% python3 -q
>>> import numpy as np
>>> np.set_printoptions(precision=2, suppress=True, linewidth=200, legacy="1.25")
>>> A2 = np.array([[-2, 7, 2, -7, 6, -3, -1, -8, -5, -2],
...     [-7, -5, -5, 8, -6, 8, -6, 7, -7, 4],
...     [-7, -1, 9, 0, 1, 1, -6, 4, 0, 9],
...     [4, 5, 1, -7, 2, 3, -9, -5, 4, 9],
...     [4, -2, -3, 2, 0, -6, -8, 2, 7, -7],
...     [1, 6, -4, -3, 2, -9, 6, -7, 7, 5],
...     [2, 7, 0, 3, -1, -5, 9, -2, 2, -7],
...     [6, 0, 7, 2, 5, 1, 7, -6, -7, 7],
...     [9, -7, 1, -3, 2, 4, 7, 5, 9, 9],
...     [2, -4, 0, -3, -3, -9, -2, 2, -6, -8]])
>>> X = A2 + A2.T
>>> X
array([[ -4,   0,  -5,  -3,  10,  -2,   1,  -2,   4,   0],
       [  0, -10,  -6,  13,  -8,  14,   1,   7, -14,   0],
       [ -5,  -6,  18,   1,  -2,  -3,  -6,  11,   1,   9],
       [ -3,  13,   1, -14,   4,   0,  -6,  -3,   1,   6],
       [ 10,  -8,  -2,   4,   0,  -4,  -9,   7,   9, -10],
       [ -2,  14,  -3,   0,  -4, -18,   1,  -6,  11,  -4],
       [  1,   1,  -6,  -6,  -9,   1,  18,   5,   9,  -9],
       [ -2,   7,  11,  -3,   7,  -6,   5, -12,  -2,   9],
       [  4, -14,   1,   1,   9,  11,   9,  -2,  18,   3],
       [  0,   0,   9,   6, -10,  -4,  -9,   9,   3, -16]])
>>> w, V = np.linalg.eigh(X)
>>> x0 = np.array([0, -2, 0, -2, 2, -2, 3, 3, 0, 1])
>>> (np.sign(V[:, -1].round(6)) == np.sign(V[0, -1].round(6))).astype(int)
array([1, 0, 0, 0, 1, 1, 1, 0, 1, 0])
>>> arr = np.load("layer10.npy")
>>> arr
array([[ -3.94,   0.22,  11.53,  -9.39],
       [ -9.56,   6.15,   2.05,   5.66],
       [ -2.  ,  21.18,   0.8 ,   3.85],
       [  8.82,   7.93,   9.54, -10.41],
       [ -4.78, -10.6 ,  17.23,  -0.91],
       [  4.66,  -0.66,  24.06,   2.89],
       [ -1.39,  -1.25,  -6.08,   2.54],
       [ -1.79,  -1.91,   4.26,  -0.44],
       [ -9.4 ,  -4.28, -11.64,   3.65],
       [  3.86,  -7.1 ,   2.88,  -4.25],
       [  8.58,   2.8 ,   8.64,  10.28],
       [  2.42,  11.03,  -5.68, -16.07],
       [ -5.8 ,   7.32,   3.33,  -5.73],
       [  3.48,   4.99, -19.86,   5.95],
       [  0.32,   5.28,  -0.46,   8.9 ],
       [ -7.11,   4.2 ,  11.46, -11.04],
       [  1.24,  11.46,   6.86,  12.56],
       [ -4.15, -16.01,  -5.28,  -0.87],
       [  4.28,  -3.89,   6.08,   5.37],
       [ -2.01,  -3.29,   5.09,   4.53],
       [ -3.73,   2.97,  -1.92,  10.7 ],
       [ 13.46,  -4.71, -26.71,  -5.57]])
>>> proj = arr @ np.linalg.solve(arr.T @ arr, arr.T)
>>> np.round(np.trace(proj), 2)
4.0
>>> C = arr[[15, 0]].astype(float)
>>> for _ in range(3):
...     idx = np.linalg.norm(arr[:, None] - C, axis=-1).argmin(axis=1)
...     C = np.array([arr[idx == j].mean(axis=0) for j in range(2)])
... 
>>> idx
array([0, 1, 0, 0, 1, 1, 1, 1, 1, 1, 1, 0, 0, 1, 1, 0, 1, 1, 1, 1, 1, 1])
>>> C
array([[-1.27,  8.65,  5.16, -8.13],
       [ 0.19, -1.25,  0.32,  3.81]])
>>> np.abs(C[1] - C[0]).argmax()
3
>>> Xs = (arr - arr.mean(axis=0)) / arr.std(axis=0)
>>> np.argwhere(np.abs(Xs) > 2)
array([[ 2,  1],
       [ 5,  2],
       [11,  3],
       [17,  1],
       [21,  0],
       [21,  2]])
>>> b = np.linalg.lstsq(np.delete(Xs, 1, axis=1), Xs[:, 1])[0]
>>> b
array([0.04, 0.04, 0.04])
>>> np.round(arr[4] @ arr[2], 2)
-204.67
>>> np.round(np.linalg.norm(arr, "nuc"), 2)
153.64
>>> round(np.linalg.norm(arr, 2), 2)
53.3
>>> round(np.linalg.norm(arr, 1), 2), np.round(np.linalg.norm(arr, np.inf), 2)
(191.44, 50.45)
>>> round(np.linalg.norm(arr[4] - arr[2]), 2)
36.2
>>> F = np.load("run8.npy")
>>> print(F)
[[ 0.3  0.4 -0.6  1.1 -1.1]
 [-1.5 -0.7  0.9 -2.6  0. ]
 [ 1.1  0.1  0.7  0.3 -0.3]
 [ 2.4  1.2  0.2  0.   0.4]
 [-0.2  0.6  0.5 -2.3  1.6]
 [ 1.6 -0.8 -0.7 -0.4  1.7]
 [-0.4 -0.6 -1.1 -0.9  1.1]
 [-0.8  1.  -2.   0.5 -0.8]
 [-1.  -0.4  1.1 -1.7 -1.1]
 [ 0.5  0.5  0.  -0.4  0.1]]
>>> x0 = np.array([0, 2, 2, 1, 2])
>>> target = F @ x0
>>> b, lr = np.zeros(5), 1 / np.linalg.norm(F, 2) ** 2
>>> for i in range(3):
...     b -= lr * F.T @ (F @ b - target)
...     if i % 1 == 0: print(i, round(np.linalg.norm(F @ b - target), 2))
... 
0 4.51
1 3.68
2 3.3
>>> round(np.linalg.cond(F), 2)
4.23
>>> W0 = np.load("arr.npy")
>>> W0
array([[ 0.,  3.,  3.,  3.,  3.,  3.,  2.,  3.,  1.,  3.],
       [-1., -2., -2., -2., -2., -3.,  3., -2.,  0.,  1.],
       [ 0.,  0.,  2.,  0.,  2.,  2.,  0.,  4.,  2.,  5.],
       [ 0.,  0.,  0.,  1.,  0.,  5.,  3.,  3.,  1.,  3.],
       [ 0.,  0.,  2.,  3.,  1.,  0.,  4.,  2.,  3.,  1.],
       [ 0.,  0.,  4.,  5.,  2.,  4.,  2.,  2.,  3.,  4.],
       [ 0.,  0.,  2.,  1.,  3.,  1.,  5.,  1.,  0.,  5.],
       [ 0.,  0.,  4.,  0.,  3.,  3.,  4.,  0.,  1.,  3.],
       [ 0.,  0.,  0.,  0.,  0.,  0.,  0.,  5.,  5.,  3.],
       [ 0.,  0.,  4.,  1.,  5.,  3.,  3.,  5.,  1.,  2.]])
>>> u = np.array([2, 0, 1])
>>> np.cross(W0[3, :3], W0[0, :3])
array([0., 0., 0.])
